>>> import numpy as np
>>> import numpy.linalg as la
>>> np.set_printoptions(precision=2, suppress=True, linewidth=120, legacy="1.25")
>>> X = np.load("a.npy")
>>> X
array([[ 0.12,  0.21,  0.14, -0.21],
       [ 0.21,  0.51, -0.1 , -0.44],
       [ 0.14, -0.1 ,  0.97, -0.04],
       [-0.21, -0.44, -0.04,  0.4 ]])
>>> # equal to its transpose
>>> rng = np.random.default_rng(98523)
>>> M2 = X + rng.integers(-2, 3, (4, 2)) @ rng.integers(-2, 3, (2, 4))
>>> M2
array([[ 2.12, -3.79, -7.86, -6.21],
       [ 2.21, -3.49, -8.1 , -6.44],
       [ 1.14, -0.1 ,  2.97,  0.96],
       [-4.21,  3.56,  3.96,  4.4 ]])
>>> M2 - X
array([[ 2., -4., -8., -6.],
       [ 2., -4., -8., -6.],
       [ 1.,  0.,  2.,  1.],
       [-4.,  4.,  4.,  4.]])
>>> la.matrix_rank(M2 - X, tol=1e-8)
2
>>> round(float(la.det(X[::-1])), 2)
-0.0
>>> np.round(np.poly(X), 2) + 0
array([ 1., -2.,  1.,  0.,  0.])
>>> np.round(la.det(X.T), 2)
-0.0
>>> r0 = np.array([0, 2, 2])
>>> np.cross(X[0, :3], X[3, :3])
array([ 0.05, -0.02, -0.01])
>>> np.convolve(X[0], r0)
array([ 0.  ,  0.25,  0.67,  0.71, -0.14, -0.42])
>>> np.polyval(r0, X[0])
array([2.25, 2.43, 2.28, 1.58])
>>> np.correlate(X[0], X[3], "full")
array([ 0.05,  0.08, -0.01, -0.21, -0.1 ,  0.06,  0.04])
>>> la.norm(X, axis=1)
array([0.35, 0.71, 0.98, 0.63])
>>> np.round(la.norm(X, "nuc"), 2)
2.0
>>> np.round(X[1] @ X[3], 2)
-0.44
>>> round(float(la.norm(X) ** 2 / la.norm(X, 2) ** 2), 2)
2.0
>>> U, sv, Vt = la.svd(X)
>>> vecs = Vt[:(sv > 1e-8).sum()]
>>> x0 = X[3] + -3 * X[0] + rng.integers(2) * np.eye(4)[0]
>>> x0
array([ 0.42, -1.08, -0.46,  1.02])
>>> round(float(la.norm(x0 - vecs.T @ vecs @ x0)), 2)
0.94
>>> np.diag(vecs.T @ vecs)
array([0.12, 0.51, 0.97, 0.4 ])
>>> np.allclose(vecs.T @ vecs @ x0, x0)
False
>>> E = np.array([[1, 2, 3, 1], [3, 0, 1, 5], [0, 0, 1, 2], [1, 0, 2, 0], [5, 5, 1, 2]])
>>> G = E.T @ E
>>> la.svd(E, compute_uv=False) ** 2
array([83.82, 19.75,  9.78,  1.64])
>>> np.diag(G)
array([36, 29, 16, 34])
>>> la.matrix_rank(G)
4
>>> (E @ E.T).shape
(5, 5)
>>> np.trace(G), (E ** 2).sum()
(115, 115)
>>> U, sv, Vt = la.svd(E, full_matrices=False)
>>> np.round(np.sqrt((sv ** 2).sum()), 2), np.round(la.norm(E), 2)
(10.72, 10.72)
>>> (sv > 1e-8).sum()
4
>>> np.round(U.T @ U, 2) + 0
array([[1., 0., 0., 0.],
       [0., 1., 0., 0.],
       [0., 0., 1., 0.],
       [0., 0., 0., 1.]])
>>> np.cumsum(sv ** 2) / np.sum(sv ** 2)
array([0.73, 0.9 , 0.99, 1.  ])
>>> np.round(Vt @ Vt.T, 2) + 0
array([[1., 0., 0., 0.],
       [0., 1., 0., 0.],
       [0., 0., 1., 0.],
       [0., 0., 0., 1.]])
>>> M2 = E[0, 0] * E[1:] - np.outer(E[1:, 0], E[0])
>>> M2
array([[  0,  -6,  -8,   2],
       [  0,   0,   1,   2],
       [  0,  -2,  -1,  -1],
       [  0,  -5, -14,  -3]])
>>> E[:, 0] / E[0, 0]
array([1., 3., 0., 1., 5.])
>>> la.matrix_rank(M2), la.matrix_rank(E)
(3, 4)
>>> np.flatnonzero(~M2.round(6).any(axis=1))
array([], dtype=int64)
>>> T = np.stack([M2, 5 * M2, M2[::-1]])
>>> (T @ M2.T).shape
(3, 4, 4)
>>> np.einsum("bij,cij->bc", T, T)
array([[ 345, 1725,  266],
       [1725, 8625, 1330],
       [ 266, 1330,  345]])
>>> la.matrix_rank(T)
array([3, 3, 3])
>>> data = np.array([[1.5, 0.1, -0.5, 0.1],
...     [1.3, 0.8, 0.6, -1.0],
...     [0.7, 0.2, 0.5, 1.0],
...     [-1.1, 0.9, -1.1, -0.4]])
>>> data[:, 1] *= 3
>>> data
array([[ 1.5,  0.3, -0.5,  0.1],
       [ 1.3,  2.4,  0.6, -1. ],
       [ 0.7,  0.6,  0.5,  1. ],
       [-1.1,  2.7, -1.1, -0.4]])
>>> np.einsum("ii->", data)
4.0
>>> np.round(la.det(2 * data), 2), round(la.det(data), 2)
(205.71, 12.86)
>>> round(float(np.einsum("ij,ji->", data, data)), 2)
1.4
>>> np.round(la.det(data[::-1]), 2)
12.86
>>> round(float(la.det(data.T)), 2)
12.86
>>> Q = data.astype(float).copy()
>>> for j in range(4):
...     Q[:, j] -= Q[:, :j] @ (Q[:, :j].T @ Q[:, j])
...     Q[:, j] /= la.norm(Q[:, j])
... 
>>> Q
array([[ 0.63,  0.01, -0.77,  0.05],
       [ 0.55,  0.59,  0.42, -0.41],
       [ 0.29,  0.13,  0.3 ,  0.9 ],
       [-0.46,  0.79, -0.36,  0.16]])
>>> np.round(Q.T @ Q, 2) + 0
array([[1., 0., 0., 0.],
       [0., 1., 0., 0.],
       [0., 0., 1., 0.],
       [0., 0., 0., 1.]])
>>> np.round(Q.T @ data, 2) + 0
array([[ 2.37,  0.43,  0.67,  0.  ],
       [ 0.  ,  3.65, -0.46, -0.78],
       [ 0.  ,  0.  ,  1.19, -0.05],
       [ 0.  ,  0.  ,  0.  ,  1.25]])
>>> mat = np.loadtxt("w.csv", delimiter=",")
>>> mat
array([[ 0.2 , -0.2 , -0.23,  0.19,  0.11, -0.13, -0.06],
       [-0.2 ,  0.65, -0.12,  0.03, -0.39,  0.14,  0.05],
       [-0.23, -0.12,  0.52, -0.39,  0.09,  0.13,  0.07],
       [ 0.19,  0.03, -0.39,  0.3 , -0.03, -0.12, -0.06],
       [ 0.11, -0.39,  0.09, -0.03,  0.23, -0.08, -0.02],
       [-0.13,  0.14,  0.13, -0.12, -0.08,  0.08,  0.04],
       [-0.06,  0.05,  0.07, -0.06, -0.02,  0.04,  0.02]])
>>> # projection: eigenvalues are 0 or 1
>>> round(la.norm(mat, 1), 2), round(float(la.norm(mat, np.inf)), 2)
(1.57, 1.57)
>>> la.norm(mat, axis=1).argmax()
1
>>> np.round(la.norm(mat[0] - mat[1]), 2)
1.12
>>> np.round(la.norm(mat[0], 1), 2), np.round(la.norm(mat[0], np.inf), 2)
(1.12, 0.23)
>>> U, sv, Vt = la.svd(mat)
>>> np.argmax(sv[:-1] / (sv[1:] + 1e-6)) + 1
2
>>> M2 = U[:, :2] @ np.diag(sv[:2]) @ Vt[:2]
>>> round(float(la.norm(mat - M2, 2)), 2), np.round(sv[2], 2)
(0.0, 0.0)
>>> M2
array([[ 0.2 , -0.2 , -0.23,  0.19,  0.11, -0.13, -0.06],
       [-0.2 ,  0.65, -0.12,  0.03, -0.39,  0.14,  0.05],
       [-0.23, -0.12,  0.52, -0.39,  0.09,  0.13,  0.07],
       [ 0.19,  0.03, -0.39,  0.3 , -0.03, -0.12, -0.06],
       [ 0.11, -0.39,  0.09, -0.03,  0.23, -0.08, -0.02],
       [-0.13,  0.14,  0.13, -0.12, -0.08,  0.08,  0.04],
       [-0.06,  0.05,  0.07, -0.06, -0.02,  0.04,  0.02]])
>>> la.matrix_rank(M2)
2
>>> round(float(np.abs(mat - M2).max()), 2)
0.0
>>> rank = la.matrix_rank(mat)
>>> rank
2
>>> null = la.svd(mat)[2][rank:].T
>>> la.matrix_rank(mat.T @ mat), la.matrix_rank(mat @ mat.T)
(2, 2)
>>> [int(la.matrix_rank(np.delete(mat, i, axis=0))) for i in range(7)]
[2, 2, 2, 2, 2, 2, 2]
>>> np.allclose(mat @ null, 0)
True
>>> null.shape
(7, 5)
>>> [int(la.matrix_rank(mat[:, :j + 1])) for j in range(7)]
[1, 2, 2, 2, 2, 2, 2]
>>> arr = np.load("dump.npy")
>>> arr
array([[3.1, 3. , 0. , 1. ],
       [1. , 1.1, 0. , 0. ],
       [0. , 0. , 2.1, 1. ],
       [3. , 3. , 0. , 1.1]])
>>> Q, R = la.qr(arr)
>>> Q.shape, R.shape
((4, 4), (4, 4))
>>> np.round(Q.T @ Q, 2) + 0
array([[1., 0., 0., 0.],
       [0., 1., 0., 0.],
       [0., 0., 1., 0.],
       [0., 0., 0., 1.]])
>>> R
array([[-4.43, -4.38,  0.  , -1.45],
       [ 0.  , -0.13,  0.  ,  0.24],
       [ 0.  ,  0.  ,  2.1 ,  1.  ],
       [ 0.  ,  0.  ,  0.  ,  0.26]])
>>> np.allclose(R.T @ R, arr.T @ arr)
True
>>> np.round(Q @ R, 2) + 0
array([[3.1, 3. , 0. , 1. ],
       [1. , 1.1, 0. , 0. ],
       [0. , 0. , 2.1, 1. ],
       [3. , 3. , 0. , 1.1]])
>>> round(abs(R[0, 0]), 2), np.round(la.norm(arr[:, 0]), 2)
(4.43, 4.43)
>>> ev, vecs = la.eig(R)
>>> np.sort(la.eigvals(R @ R))
array([ 0.02,  0.07,  4.41, 19.61])
>>> np.round(np.prod(ev), 2)
0.32
>>> R @ vecs[:, 0] - ev[0] * vecs[:, 0]
array([0., 0., 0., 0.])
>>> M2 = la.inv(arr)
>>> np.round(la.inv(M2), 2) + 0
array([[3.1, 3. , 0. , 1. ],
       [1. , 1.1, 0. , 0. ],
       [0. , 0. , 2.1, 1. ],
       [3. , 3. , 0. , 1.1]])
>>> np.allclose(M2, arr.T)
False
>>> round(float(la.slogdet(arr)[0]), 2)
1.0
>>> np.round(arr @ M2, 2) + 0
array([[1., 0., 0., 0.],
       [0., 1., 0., 0.],
       [0., 0., 1., 0.],
       [0., 0., 0., 1.]])
>>> K = np.load("test9.npy")
>>> K
array([[-0.2 ,  0.9 ,  0.5 ],
       [ 0.8 , -1.2 , -0.1 ],
       [ 0.6 , -2.  , -0.5 ],
       [ 0.58, -1.98, -0.5 ]])
>>> r0, v = K[3], K[0]
>>> round(float(r0 @ r0), 2)
4.51
>>> np.round(r0 @ v, 2)
-2.15
>>> p = (r0 @ v) / (r0 @ r0) * r0
>>> p
array([-0.28,  0.94,  0.24])
>>> la.matrix_rank(np.outer(r0, v))
1
>>> v - p
array([ 0.08, -0.04,  0.26])
>>> round(float((v - p) @ r0), 2)
0.0
>>> hat = K @ la.solve(K.T @ K, K.T)
>>> np.diag(hat)
array([1.  , 1.  , 0.49, 0.51])
>>> G = K.T @ K
>>> np.allclose(G, G.T)
True
>>> la.matrix_rank(G)
3
>>> la.eigvalsh(G)[::-1]
array([12.02,  0.26,  0.03])
>>> Q = K.astype(float).copy()
>>> for j in range(3):
...     Q[:, j] -= Q[:, :j] @ (Q[:, :j].T @ Q[:, j])
...     Q[:, j] /= la.norm(Q[:, j])
... 
>>> np.round(Q.T @ K, 2) + 0
array([[ 1.17, -2.97, -0.66],
       [ 0.  ,  1.15,  0.53],
       [ 0.  ,  0.  ,  0.23]])
>>> Q
array([[-0.17,  0.34,  0.92],
       [ 0.68,  0.72, -0.14],
       [ 0.51, -0.42,  0.24],
       [ 0.49, -0.44,  0.26]])
>>> np.round(Q.T @ Q, 2) + 0
array([[1., 0., 0.],
       [0., 1., 0.],
       [0., 0., 1.]])
>>> x0 = np.array([-1, -2, 0])
>>> rhs = K @ x0
>>> np.round(la.lstsq(K, rhs)[0], 2) + 0
array([-1., -2.,  0.])
>>> np.round(la.pinv(K) @ K, 2) + 0
array([[1., 0., 0.],
       [0., 1., 0.],
       [0., 0., 1.]])
>>> rhs
array([-1.6 ,  1.6 ,  3.4 ,  3.38])
>>> rhs = rhs + 0.05 * rng.normal(size=4)
>>> rhs
array([-1.55,  1.37,  3.44,  3.46])
>>> b, *_ = la.lstsq(K, rhs)
>>> round(la.norm(rhs - K @ b), 2)
0.02
>>> b.round()
array([-2., -2.,  0.])
>>> b
array([-1.82, -2.4 ,  0.48])
>>> A = np.load("data.npy")
>>> A
array([[ 3.24, -2.15, -3.15],
       [ 0.55,  4.2 , -2.65],
       [-1.49, -3.32,  3.43],
       [ 2.65, -3.95, -1.55],
       [ 2.1 ,  2.45, -3.82],
       [-2.64,  3.96,  1.54],
       [-2.8 , -0.97,  4.03],
       [ 3.23, -2.2 , -3.11],
       [-2.68, -1.28,  4.02],
       [ 3.23, -0.94, -3.7 ],
       [-2.12, -2.42,  3.83],
       [ 3.26, -1.76, -3.35],
       [-3.19,  0.6 ,  3.8 ]])
>>> # rank 2
>>> G = data.T @ data
>>> np.diag(G)
array([ 5.64, 13.5 ,  2.07,  2.17])
>>> x0 = np.array([-2, -1, 3])
>>> np.sign((A @ x0).round(6))
array([-1., -1.,  1., -1., -1.,  1.,  1., -1.,  1., -1.,  1., -1.,  1.])
>>> la.norm(A @ x0) <= la.norm(A, 2) * la.norm(x0) + 1e-9
True
>>> np.einsum("ij,j->i", A, x0)
array([-13.77, -13.25,  16.59,  -6.  , -18.11,   5.95,  18.65, -13.61,  18.71, -16.61,  18.14, -14.82,  17.2 ])
>>> (A * x0).sum(axis=1)
array([-13.77, -13.25,  16.59,  -6.  , -18.11,   5.95,  18.65, -13.61,  18.71, -16.61,  18.14, -14.82,  17.2 ])
>>> A @ np.eye(3)[1]
array([-2.15,  4.2 , -3.32, -3.95,  2.45,  3.96, -0.97, -2.2 , -1.28, -0.94, -2.42, -1.76,  0.6 ])
>>> (A @ x0).argmax()
8
